$ python -q
>>> import numpy as np
>>> from numpy import linalg as LA
>>> np.set_printoptions(precision=1, suppress=True, linewidth=140)
>>> A = np.load("mat.npy")
>>> A
array([[ -3,  -3,  -3,  -3,  -3,  -3,  -3],
       [ -3,  -6,  -6,  -6,  -6,  -6,  -6],
       [ -3,  -6,  -9,  -9,  -9,  -9,  -9],
       [ -3,  -6,  -9, -12, -12, -12, -12],
       [ -3,  -6,  -9, -12, -15, -15, -15],
       [ -3,  -6,  -9, -12, -15, -18, -18],
       [ -3,  -6,  -9, -12, -15, -18, -21]])
>>> w, vecs = LA.eigh(A)
>>> vec = np.array([-1, -2, -2, -2, -3, -3, -2])
>>> vecs * np.abs(w) @ vecs.T
array([[ 3.,  3.,  3.,  3.,  3.,  3.,  3.],
       [ 3.,  6.,  6.,  6.,  6.,  6.,  6.],
       [ 3.,  6.,  9.,  9.,  9.,  9.,  9.],
       [ 3.,  6.,  9., 12., 12., 12., 12.],
       [ 3.,  6.,  9., 12., 15., 15., 15.],
       [ 3.,  6.,  9., 12., 15., 18., 18.],
       [ 3.,  6.,  9., 12., 15., 18., 21.]])
>>> np.abs(A).sum(axis=1).max(), round(np.abs(w).max(), 1)
(np.int64(84), np.float64(68.6))
>>> vec @ A @ vec
np.int64(-2274)
>>> w, vecs = LA.eigh(A)
>>> np.round(vecs.T @ A @ vecs, 1) + 0
array([[-68.6,   0. ,   0. ,   0. ,   0. ,   0. ,   0. ],
       [  0. ,  -7.9,   0. ,   0. ,   0. ,   0. ,   0. ],
       [  0. ,   0. ,  -3. ,   0. ,   0. ,   0. ,   0. ],
       [  0. ,   0. ,   0. ,  -1.7,   0. ,   0. ,   0. ],
       [  0. ,   0. ,   0. ,   0. ,  -1.1,   0. ,   0. ],
       [  0. ,   0. ,   0. ,   0. ,   0. ,  -0.9,   0. ],
       [  0. ,   0. ,   0. ,   0. ,   0. ,   0. ,  -0.8]])
>>> vecs @ np.diag(w) @ vecs.T
array([[ -3.,  -3.,  -3.,  -3.,  -3.,  -3.,  -3.],
       [ -3.,  -6.,  -6.,  -6.,  -6.,  -6.,  -6.],
       [ -3.,  -6.,  -9.,  -9.,  -9.,  -9.,  -9.],
       [ -3.,  -6.,  -9., -12., -12., -12., -12.],
       [ -3.,  -6.,  -9., -12., -15., -15., -15.],
       [ -3.,  -6.,  -9., -12., -15., -18., -18.],
       [ -3.,  -6.,  -9., -12., -15., -18., -21.]])
>>> (w > 1e-8).sum(), (w < -1e-8).sum()
(np.int64(0), np.int64(7))
>>> np.unique(w.round(6) + 0, return_counts=True)[1]
array([1, 1, 1, 1, 1, 1, 1])
>>> w.sum(), np.trace(A)
(np.float64(-84.0), np.int64(-84))
>>> LA.eigvalsh(A + -2 * np.eye(7))
array([-70.6,  -9.9,  -5. ,  -3.7,  -3.1,  -2.9,  -2.8])
>>> LA.eigvalsh(A @ A)
array([   0.6,    0.8,    1.3,    2.8,    9. ,   61.7, 4711.8])
>>> vec = np.array([2, 0, 3, 1, 1, 5, 2])
>>> rhs = A @ vec
>>> rhs
array([ -42,  -78, -114, -141, -165, -186, -192])
>>> LA.solve(A, rhs + A[:, 1])
array([2., 1., 3., 1., 1., 5., 2.])
>>> LA.solve(A, rhs)
array([ 2., -0.,  3.,  1.,  1.,  5.,  2.])
>>> round(float(LA.eigvalsh(A).min()), 1)
-68.6
>>> C2 = A.T @ A
>>> np.diag(C2)
array([  63,  225,  450,  702,  945, 1143, 1260])
>>> LA.svd(A, compute_uv=False) ** 2
array([4711.8,   61.7,    9. ,    2.8,    1.3,    0.8,    0.6])
>>> feats = np.loadtxt("layer16.csv", delimiter=",")
>>> feats
array([[0., 0., 0.],
       [2., 1., 0.],
       [1., 2., 0.]])
>>> rank = LA.matrix_rank(feats)
>>> rank
np.int64(2)
>>> null = LA.svd(feats)[2][rank:].T
>>> LA.matrix_rank(feats.T @ feats), LA.matrix_rank(feats @ feats.T)
(np.int64(2), np.int64(2))
>>> [int(LA.matrix_rank(np.delete(feats, i, axis=0))) for i in range(3)]
[2, 1, 1]
>>> np.allclose(feats @ null, 0)
True
>>> null.shape
(3, 1)
>>> null[:, 0] / null[np.abs(null[:, 0]).round(6).argmax(), 0]
array([0., 0., 1.])
